>>> import numpy as np
>>> import numpy.linalg as la
>>> np.set_printoptions(precision=3, suppress=True, linewidth=140)
>>> M = np.loadtxt("out16.csv", delimiter=",")
>>> M
array([[0., 0., 0., 0., 0., 0.],
       [0., 2., 0., 0., 0., 0.],
       [0., 0., 0., 0., 0., 0.],
       [0., 0., 0., 1., 0., 0.],
       [0., 0., 0., 0., 5., 0.],
       [0., 0., 0., 0., 0., 4.]])
>>> Uu, sig, VT = la.svd(M)
>>> sig
array([5., 4., 2., 1., 0., 0.])
>>> np.argmax(sig[:-1] / (sig[1:] + 1e-6)) + 1
np.int64(4)
>>> other = Uu[:, :4] @ np.diag(sig[:4]) @ VT[:4]
>>> np.abs(M - other).max()
np.float64(0.0)
>>> la.matrix_rank(other)
np.int64(4)
>>> rng = np.random.default_rng(157)
>>> A = np.array([[2, 0, 2, 1, 0], [2, 2, 0, 2, 1], [-2, -2, 2, -2, 2]]) * (rng.random((3, 5)) < 0.3)
>>> A
array([[ 2,  0,  0,  1,  0],
       [ 0,  2,  0,  0,  0],
       [-2, -2,  0,  0,  0]])
>>> gram = A.T @ A
>>> np.diag(gram)
array([8, 8, 0, 1, 0])
>>> np.allclose(gram, gram.T)
True
>>> la.eigvalsh(gram)[::-1]
array([12.183,  4.527,  0.29 ,  0.   ,  0.   ])
>>> la.svd(A, compute_uv=False) ** 2
array([12.183,  4.527,  0.29 ])
>>> la.matrix_rank(gram)
np.int64(3)
>>> np.trace(gram), (A ** 2).sum()
(np.int64(17), np.int64(17))
>>> t = np.radians(72)
>>> R = np.eye(5)
>>> R[3, 3] = R[0, 0] = np.cos(t)
>>> R[3, 0], R[0, 3] = -np.sin(t), np.sin(t)
>>> R
array([[ 0.309,  0.   ,  0.   ,  0.951,  0.   ],
       [ 0.   ,  1.   ,  0.   ,  0.   ,  0.   ],
       [ 0.   ,  0.   ,  1.   ,  0.   ,  0.   ],
       [-0.951,  0.   ,  0.   ,  0.309,  0.   ],
       [ 0.   ,  0.   ,  0.   ,  0.   ,  1.   ]])
>>> other = A @ R.T
>>> other
array([[ 1.569,  0.   ,  0.   , -1.593,  0.   ],
       [ 0.   ,  2.   ,  0.   ,  0.   ,  0.   ],
       [-0.618, -2.   ,  0.   ,  1.902,  0.   ]])
>>> np.allclose(A @ A.T, other @ other.T)
True
>>> la.svd(A, compute_uv=False), la.svd(other, compute_uv=False)
(array([3.49 , 2.128, 0.539]), array([3.49 , 2.128, 0.539]))
>>> np.round(la.det(R), 3), np.round(np.trace(R), 3)
(np.float64(1.0), np.float64(3.618))
>>> f, g = A[1], A[0]
>>> f @ g
np.int64(0)
>>> p = (f @ g) / (f @ f) * f
>>> np.round(la.norm(f + g) ** 2 + la.norm(f - g) ** 2, 3)
np.float64(18.0)
>>> p
array([0., 0., 0., 0., 0.])
>>> (g - p) @ f
np.float64(0.0)
>>> other = A + rng.integers(-2, 3, (3, 2)) @ rng.integers(-2, 3, (2, 5))
>>> other
array([[-2,  0,  0,  3,  0],
       [-6, -2, -2,  6,  0],
       [-3,  0,  1, -1,  0]])
>>> np.abs(other - A).sum(axis=1)
array([ 6, 18,  5])
>>> other - A
array([[-4,  0,  0,  2,  0],
       [-6, -4, -2,  6,  0],
       [-1,  2,  1, -1,  0]])
>>> f = np.array([3, 0, 0])
>>> g = np.array([0, -2, 2])
>>> W0 = f[:, None] + g[None, :]
>>> W0
array([[ 3,  1,  5],
       [ 0, -2,  2],
       [ 0, -2,  2]])
>>> rk = la.matrix_rank(W0)
>>> rk
np.int64(2)
>>> null = la.svd(W0)[2][rk:].T
>>> [int(la.matrix_rank(W0[:, :j + 1])) for j in range(3)]
[1, 2, 2]
>>> null.shape
(3, 1)
>>> la.matrix_rank(W0.T @ W0), la.matrix_rank(W0 @ W0.T)
(np.int64(2), np.int64(2))
>>> np.allclose(W0 @ null, 0)
True
>>> [int(la.matrix_rank(np.delete(W0, i, axis=0))) for i in range(3)]
[1, 2, 2]
>>> null @ null.T
array([[ 0.667, -0.333, -0.333],
       [-0.333,  0.167,  0.167],
       [-0.333,  0.167,  0.167]])
